In [1]: import numpy as np

In [2]: import numpy.linalg as la

In [3]: np.set_printoptions(precision=2, suppress=True, linewidth=100)

In [4]: rd = lambda a: np.round(a, 2) + 0

In [5]: arr = np.loadtxt("dump.csv", delimiter=",")

In [6]: arr
Out[6]: 
array([[-0.6 , -1.1 , -1.  , -3.06,  1.3 ,  3.2 ],
       [-0.2 ,  0.3 ,  0.3 ,  0.81, -0.8 , -0.5 ],
       [-2.1 , -0.9 ,  0.1 ,  0.12,  0.3 ,  1.2 ],
       [ 1.  ,  0.6 , -2.5 , -7.65,  0.6 , -0.1 ],
       [-0.9 ,  0.1 , -0.2 , -0.52,  1.2 ,  1.2 ],
       [ 1.4 ,  1.2 , -0.3 , -1.09, -0.8 ,  1.4 ],
       [ 0.  ,  0.8 ,  1.6 ,  4.79,  1.6 ,  1.4 ],
       [-0.9 ,  0.3 , -0.5 , -1.53, -1.4 ,  0.4 ],
       [-0.4 ,  0.8 ,  0.2 ,  0.75, -1.2 , -0.2 ],
       [-1.8 ,  1.  ,  0.9 ,  2.65,  1.5 , -0.7 ],
       [ 1.  ,  1.4 ,  0.6 ,  1.66,  0.2 ,  0.2 ],
       [-0.7 ,  0.2 , -0.5 , -1.55, -1.5 ,  2.3 ],
       [-0.2 ,  0.7 , -0.4 , -1.18,  0.5 ,  1.6 ],
       [ 0.1 ,  0.1 , -0.4 , -1.1 ,  1.6 , -1.6 ],
       [-1.  ,  1.  ,  0.1 ,  0.4 , -0.1 , -0.4 ],
       [-0.9 ,  0.1 , -0.8 , -2.42, -0.5 ,  1.  ],
       [ 0.  , -2.  , -1.2 , -3.61,  0.2 ,  0.  ],
       [ 0.8 ,  2.5 , -1.3 , -3.87, -2.  , -1.4 ],
       [-1.  , -0.4 ,  0.3 ,  0.8 , -0.3 ,  0.3 ],
       [ 0.4 , -1.3 ,  1.7 ,  4.94,  0.6 , -0.6 ],
       [ 0.5 , -0.9 ,  0.5 ,  1.41, -0.8 , -2.  ],
       [-2.  ,  0.7 , -0.7 , -2.14,  1.  , -1.4 ],
       [ 1.1 ,  1.1 ,  0.  ,  0.  ,  0.  ,  1.  ],
       [ 1.4 ,  2.  ,  1.6 ,  4.89, -1.5 , -0.5 ],
       [ 0.1 ,  2.6 , -0.3 , -0.87, -0.7 ,  1.7 ],
       [-1.2 , -0.6 , -0.7 , -1.79,  1.2 , -1.3 ]])

In [7]: labels = arr[:, 4] > np.median(arr[:, 4])

In [8]: r0 = arr[labels].mean(axis=0) - arr[~labels].mean(axis=0)

In [9]: ((arr - arr.mean(axis=0)) @ r0 > 0).astype(int)
Out[9]: array([1, 0, 1, 1, 1, 0, 1, 0, 0, 1, 0, 0, 1, 1, 0, 1, 1, 0, 1, 1, 0, 1, 0, 0, 0, 1])

In [10]: rd(r0)
Out[10]: array([-0.5 , -0.87, -0.12, -0.36,  1.8 ,  0.  ])

In [11]: rd((((arr - arr.mean(axis=0)) @ r0 > 0) == labels).mean())
Out[11]: np.float64(0.88)

In [12]: gram = np.cov(arr, rowvar=False)

In [13]: rd(la.eigvalsh(gram)[::-1])
Out[13]: array([8.97, 1.95, 1.66, 0.76, 0.71, 0.  ])

In [14]: np.argsort(-arr.std(axis=0).round(6), kind="stable")
Out[14]: array([3, 5, 1, 4, 0, 2])

In [15]: vec = np.array([2, 2, 0, 2, 1, 0])

In [16]: target = arr @ vec

In [17]: rd(la.lstsq(arr, target)[0])
Out[17]: array([2., 2., 0., 2., 1., 0.])

In [18]: rd(la.solve(arr.T @ arr, arr.T @ target))
Out[18]: array([2., 2., 0., 2., 1., 0.])

In [19]: try:
    ...:     la.solve(arr, target)
    ...: except la.LinAlgError as e:
    ...:     print(repr(e))
    ...: 
LinAlgError('Last 2 dimensions of the array must be square')

In [20]: rng = np.random.default_rng(12)

In [21]: target = target + 0.05 * rng.normal(size=26)

In [22]: rd(target)
Out[22]: 
array([ -8.22,   1.07,  -5.42, -11.46,  -1.36,   2.16,  12.75,  -5.73,   1.09,   5.25,   8.32,
        -5.58,  -0.96,  -0.19,   0.65,  -6.85, -10.98,  -3.09,  -1.5 ,   8.71,   1.25,  -5.9 ,
         4.38,  15.07,   2.93,  -6.01])

In [23]: c, *_ = la.lstsq(arr, target)

In [24]: c.round()
Out[24]: array([ 2.,  2.,  0.,  2.,  1., -0.])

In [25]: rd(c)
Out[25]: array([ 1.99,  1.99,  0.3 ,  1.9 ,  1.  , -0.01])

In [26]: [round(float(la.norm(la.solve(arr.T @ arr + lam * np.eye(6), arr.T @ target))), 2) for lam in (0, 1, 10, 100)]
Out[26]: [3.55, 3.44, 2.83, 1.53]

In [27]: d = la.norm(arr[:, None] - arr[None], axis=-1)

In [28]: np.flatnonzero(d[18] < d.mean() / 2)
Out[28]: array([ 1,  2,  4,  8, 14, 18])

In [29]: la.matrix_rank(d ** 2)
Out[29]: np.int64(8)

In [30]: np.unravel_index(d.round(6).argmax(), d.shape)
Out[30]: (np.int64(3), np.int64(23))

In [31]: P = arr @ la.solve(arr.T @ arr, arr.T)

In [32]: rd(P @ arr[:, 5])
Out[32]: 
array([ 3.2, -0.5,  1.2, -0.1,  1.2,  1.4,  1.4,  0.4, -0.2, -0.7,  0.2,  2.3,  1.6, -1.6, -0.4,
        1. ,  0. , -1.4,  0.3, -0.6, -2. , -1.4,  1. , -0.5,  1.7, -1.3])

In [33]: rd(np.trace(P))
Out[33]: np.float64(6.0)

In [34]: data = np.load("out15.npy")

In [35]: rd(data)
Out[35]: 
array([[ 0.49, -0.03,  0.19, -0.37, -0.09, -0.76,  0.35],
       [-0.03, -1.39,  0.39,  0.91, -0.19, -0.34, -0.43],
       [ 0.19,  0.39, -1.19,  0.88, -0.37, -0.21,  0.23],
       [-0.37,  0.91,  0.88, -0.23, -0.03, -0.63, -0.05],
       [-0.09, -0.19, -0.37, -0.03, -0.99, -0.47,  0.68],
       [-0.76, -0.34, -0.21, -0.63, -0.47, -1.17, -0.31],
       [ 0.35, -0.43,  0.23, -0.05,  0.68, -0.31, -0.53]])

In [36]: cen = arr - arr.mean(axis=0)

In [37]: U, sig, vt = la.svd(cen, full_matrices=False)

In [38]: rd(sig)
Out[38]: array([14.97,  6.98,  6.45,  4.35,  4.21,  0.17])

In [39]: np.searchsorted(np.cumsum(sig ** 2) / (sig ** 2).sum(), 0.9) + 1
Out[39]: np.int64(4)

In [40]: rd(sig ** 2 / (sig ** 2).sum())
Out[40]: array([0.64, 0.14, 0.12, 0.05, 0.05, 0.  ])

In [41]: rd((sig ** 2).sum() ** 2 / (sig ** 4).sum())
Out[41]: np.float64(2.24)

In [42]: la.matrix_rank(cen)
Out[42]: np.int64(6)
